$ python -q
>>> import numpy as np
>>> np.set_printoptions(precision=3, suppress=True, linewidth=200)
>>> rnd = lambda a: np.round(a, 3) + 0
>>> out = np.array([[-2, -3, 2, -2],
...     [2, 3, -3, 2],
...     [-3, -1, -1, 1],
...     [-2, -3, 3, -2],
...     [3, 3, 0, -3],
...     [-3, -3, -1, 1],
...     [3, 3, 0, -2],
...     [-3, -1, -2, 3],
...     [0, 0, 0, -2],
...     [3, -2, 2, -2],
...     [2, -3, -1, 1],
...     [3, 2, -2, 1],
...     [0, 3, -2, 1]])
>>> Z = np.array([[0, -2, 0, -2, 2, 0, 1, 2, 2, -2, 0, -1],
...     [-1, 0, -2, -1, 2, 1, 0, 2, 0, 0, 1, 1],
...     [-1, 0, 0, 1, -2, -2, 1, 1, -1, -1, -2, -1],
...     [-2, 0, 1, 1, -2, 2, 0, -1, 1, 1, -2, 2]])
>>> rng = np.random.default_rng(902493)
>>> arr = out @ Z + 0.05 * rng.normal(size=(13, 12))
>>> rnd(arr)
array([[  4.964,   4.004,   4.014,   7.093,  -9.986, -10.964,  -0.05 ,  -5.977,  -8.081,  -0.035,  -3.036,  -7.024],
       [ -4.069,  -4.083,  -4.081,  -8.018,  12.039,  12.932,  -0.974,   4.947,   8.956,   1.026,   4.976,   7.993],
       [  0.026,   6.029,   3.11 ,   7.018,  -8.018,   2.997,  -4.021,  -9.969,  -4.007,   8.012,  -0.92 ,   5.001],
       [  4.007,   4.012,   3.966,   7.938, -12.033, -12.992,   1.064,  -4.976,  -8.99 ,  -1.006,  -4.975,  -7.999],
       [  3.085,  -6.053,  -9.048, -11.967,  18.032,  -3.026,   2.978,  15.011,   2.99 ,  -8.986,   9.039,  -5.97 ],
       [  2.037,   5.988,   6.994,   8.976, -12.102,   1.102,  -3.977, -14.025,  -3.969,   7.999,  -2.952,   3.048],
       [  0.935,  -5.919,  -7.984, -10.999,  16.   ,  -0.972,   2.976,  14.029,   3.933,  -7.983,   7.012,  -4.055],
       [ -2.972,   5.954,   5.051,   8.005, -10.089,   9.001,  -4.993, -12.968,  -1.024,  11.003,  -2.973,  10.011],
       [  4.008,  -0.025,  -1.952,  -2.018,   3.945,  -4.05 ,   0.006,   1.977,  -1.97 ,  -1.959,   3.937,  -3.91 ],
       [  3.931,  -5.951,   1.919,  -3.945,   1.971, -10.037,   5.012,   5.953,   2.031, -10.077,  -1.984, -11.046],
       [  1.906,  -4.036,   7.054,  -0.962,  -1.997,   0.965,   0.977,  -4.049,   5.985,  -1.945,  -3.014,  -2.067],
       [ -1.973,  -6.05 ,  -3.053,  -8.906,  12.03 ,   7.983,   1.076,   6.978,   8.946,  -3.004,   4.013,   2.917],
       [ -2.992,  -0.057,  -4.97 ,  -3.998,   8.039,   9.005,  -2.016,   3.015,   2.985,   3.021,   4.971,   7.055]])
>>> [round(float(x), 3) for x in np.linalg.svd(arr, compute_uv=False)[:3]]
[68.129, 43.356, 16.837]
>>> np.linalg.matrix_rank(arr, rtol=0.1)
np.int64(4)
>>> print(rnd(np.linalg.norm(arr, 2) / np.linalg.norm(arr)))
0.822
>>> mat = np.load("test7.npy")
>>> mat
array([[6., 1., 1., 1., 1., 1., 1., 1., 1.],
       [1., 6., 1., 1., 1., 1., 1., 1., 1.],
       [1., 1., 6., 1., 1., 1., 1., 1., 1.],
       [1., 1., 1., 6., 1., 1., 1., 1., 1.],
       [1., 1., 1., 1., 6., 1., 1., 1., 1.],
       [1., 1., 1., 1., 1., 6., 1., 1., 1.],
       [1., 1., 1., 1., 1., 1., 6., 1., 1.],
       [1., 1., 1., 1., 1., 1., 1., 6., 1.],
       [1., 1., 1., 1., 1., 1., 1., 1., 6.]])
>>> vec = np.ones(9)
>>> for _ in range(6):
...     vec = mat @ vec
...     vec /= np.linalg.norm(vec)
...     print(round(vec @ mat @ vec, 3))
... 
14.0
14.0
14.0
14.0
14.0
14.0
>>> rnd(np.linalg.eigvalsh(mat)[-1])
np.float64(14.0)
>>> rnd(vec)
array([0.333, 0.333, 0.333, 0.333, 0.333, 0.333, 0.333, 0.333, 0.333])
>>> np.allclose(mat @ mat.T, mat.T @ mat)
True
>>> (mat @ mat)[0]
array([44., 19., 19., 19., 19., 19., 19., 19., 19.])
>>> mat @ (-1.0) ** np.arange(9)
array([ 6., -4.,  6., -4.,  6., -4.,  6., -4.,  6.])
>>> np.fft.fft(mat[0])
array([14.+0.j,  5.+0.j,  5.+0.j,  5.+0.j,  5.+0.j,  5.+0.j,  5.+0.j,  5.+0.j,  5.+0.j])
>>> np.sort(np.abs(np.fft.fft(mat[0]))), rnd(np.sort(np.linalg.svd(mat, compute_uv=False)))
(array([ 5.,  5.,  5.,  5.,  5.,  5.,  5.,  5., 14.]), array([ 5.,  5.,  5.,  5.,  5.,  5.,  5.,  5., 14.]))
>>> evals, vecs = np.linalg.eigh(mat)
>>> rnd(vecs.T @ mat @ vecs)
array([[ 5.,  0.,  0.,  0.,  0.,  0.,  0.,  0.,  0.],
       [ 0.,  5.,  0.,  0.,  0.,  0.,  0.,  0.,  0.],
       [ 0.,  0.,  5.,  0.,  0.,  0.,  0.,  0.,  0.],
       [ 0.,  0.,  0.,  5.,  0.,  0.,  0.,  0.,  0.],
       [ 0.,  0.,  0.,  0.,  5.,  0.,  0.,  0.,  0.],
       [ 0.,  0.,  0.,  0.,  0.,  5.,  0.,  0.,  0.],
       [ 0.,  0.,  0.,  0.,  0.,  0.,  5.,  0.,  0.],
       [ 0.,  0.,  0.,  0.,  0.,  0.,  0.,  5.,  0.],
       [ 0.,  0.,  0.,  0.,  0.,  0.,  0.,  0., 14.]])
>>> rnd(evals)
array([ 5.,  5.,  5.,  5.,  5.,  5.,  5.,  5., 14.])
>>> rnd(vecs.T @ vecs)
array([[1., 0., 0., 0., 0., 0., 0., 0., 0.],
       [0., 1., 0., 0., 0., 0., 0., 0., 0.],
       [0., 0., 1., 0., 0., 0., 0., 0., 0.],
       [0., 0., 0., 1., 0., 0., 0., 0., 0.],
       [0., 0., 0., 0., 1., 0., 0., 0., 0.],
       [0., 0., 0., 0., 0., 1., 0., 0., 0.],
       [0., 0., 0., 0., 0., 0., 1., 0., 0.],
       [0., 0., 0., 0., 0., 0., 0., 1., 0.],
       [0., 0., 0., 0., 0., 0., 0., 0., 1.]])
>>> print((evals > 1e-8).sum(), (evals < -1e-8).sum())
9 0
>>> rnd(np.linalg.eigvalsh(mat @ mat))
array([ 25.,  25.,  25.,  25.,  25.,  25.,  25.,  25., 196.])
>>> rnd(vecs @ np.diag(evals) @ vecs.T)
array([[6., 1., 1., 1., 1., 1., 1., 1., 1.],
       [1., 6., 1., 1., 1., 1., 1., 1., 1.],
       [1., 1., 6., 1., 1., 1., 1., 1., 1.],
       [1., 1., 1., 6., 1., 1., 1., 1., 1.],
       [1., 1., 1., 1., 6., 1., 1., 1., 1.],
       [1., 1., 1., 1., 1., 6., 1., 1., 1.],
       [1., 1., 1., 1., 1., 1., 6., 1., 1.],
       [1., 1., 1., 1., 1., 1., 1., 6., 1.],
       [1., 1., 1., 1., 1., 1., 1., 1., 6.]])
>>> vec = np.array([3, -1, -4, -5, -2, -1, 2, 0, 1])
>>> h1 = np.maximum(mat @ vec, 0)
>>> np.maximum(mat @ (3 * vec), 0)
array([24.,  0.,  0.,  0.,  0.,  0.,  9.,  0.,  0.])
>>> mat * (h1 > 1e-9)[:, None]
array([[6., 1., 1., 1., 1., 1., 1., 1., 1.],
       [0., 0., 0., 0., 0., 0., 0., 0., 0.],
       [0., 0., 0., 0., 0., 0., 0., 0., 0.],
       [0., 0., 0., 0., 0., 0., 0., 0., 0.],
       [0., 0., 0., 0., 0., 0., 0., 0., 0.],
       [0., 0., 0., 0., 0., 0., 0., 0., 0.],
       [1., 1., 1., 1., 1., 1., 6., 1., 1.],
       [0., 0., 0., 0., 0., 0., 0., 0., 0.],
       [0., 0., 0., 0., 0., 0., 0., 0., 0.]])
>>> print(mat.T @ h1)
[51. 11. 11. 11. 11. 11. 26. 11. 11.]
>>> np.maximum(mat @ vec, 0) - np.maximum(-mat @ vec, 0)
array([  8., -12., -27., -32., -17., -12.,   3.,  -7.,  -2.])
>>> h1
array([8., 0., 0., 0., 0., 0., 3., 0., 0.])
>>> F = np.load("run4.npy")
>>> F
array([[ 1,  6,  1, 12,  2,  0, 10,  2],
       [ 7, 12,  7, 24, 14,  0, 10, 14],
       [ 0,  5,  0, 10,  0,  0, 10,  0],
       [ 3,  8,  3, 16,  6,  0, 10,  6],
       [ 6, 14,  6, 28, 12,  0, 16, 12],
       [ 6,  6,  6, 12, 12,  0,  0, 12]])
>>> rk = np.linalg.matrix_rank(F)
>>> rk
np.int64(2)
>>> null = np.linalg.svd(F)[2][rk:].T
>>> print([int(np.linalg.matrix_rank(np.delete(F, i, axis=0))) for i in range(6)])
[2, 2, 2, 2, 2, 2]
>>> [int(np.linalg.matrix_rank(F[:, :j + 1])) for j in range(8)]
[1, 2, 2, 2, 2, 2, 2, 2]
>>> np.abs(F).max()
np.int64(28)
>>> np.diff(F, axis=0)
array([[  6,   6,   6,  12,  12,   0,   0,  12],
       [ -7,  -7,  -7, -14, -14,   0,   0, -14],
       [  3,   3,   3,   6,   6,   0,   0,   6],
       [  3,   6,   3,  12,   6,   0,   6,   6],
       [  0,  -8,   0, -16,   0,   0, -16,   0]])
>>> F - F[0]
array([[  0,   0,   0,   0,   0,   0,   0,   0],
       [  6,   6,   6,  12,  12,   0,   0,  12],
       [ -1,  -1,  -1,  -2,  -2,   0,   0,  -2],
       [  2,   2,   2,   4,   4,   0,   0,   4],
       [  5,   8,   5,  16,  10,   0,   6,  10],
       [  5,   0,   5,   0,  10,   0, -10,  10]])
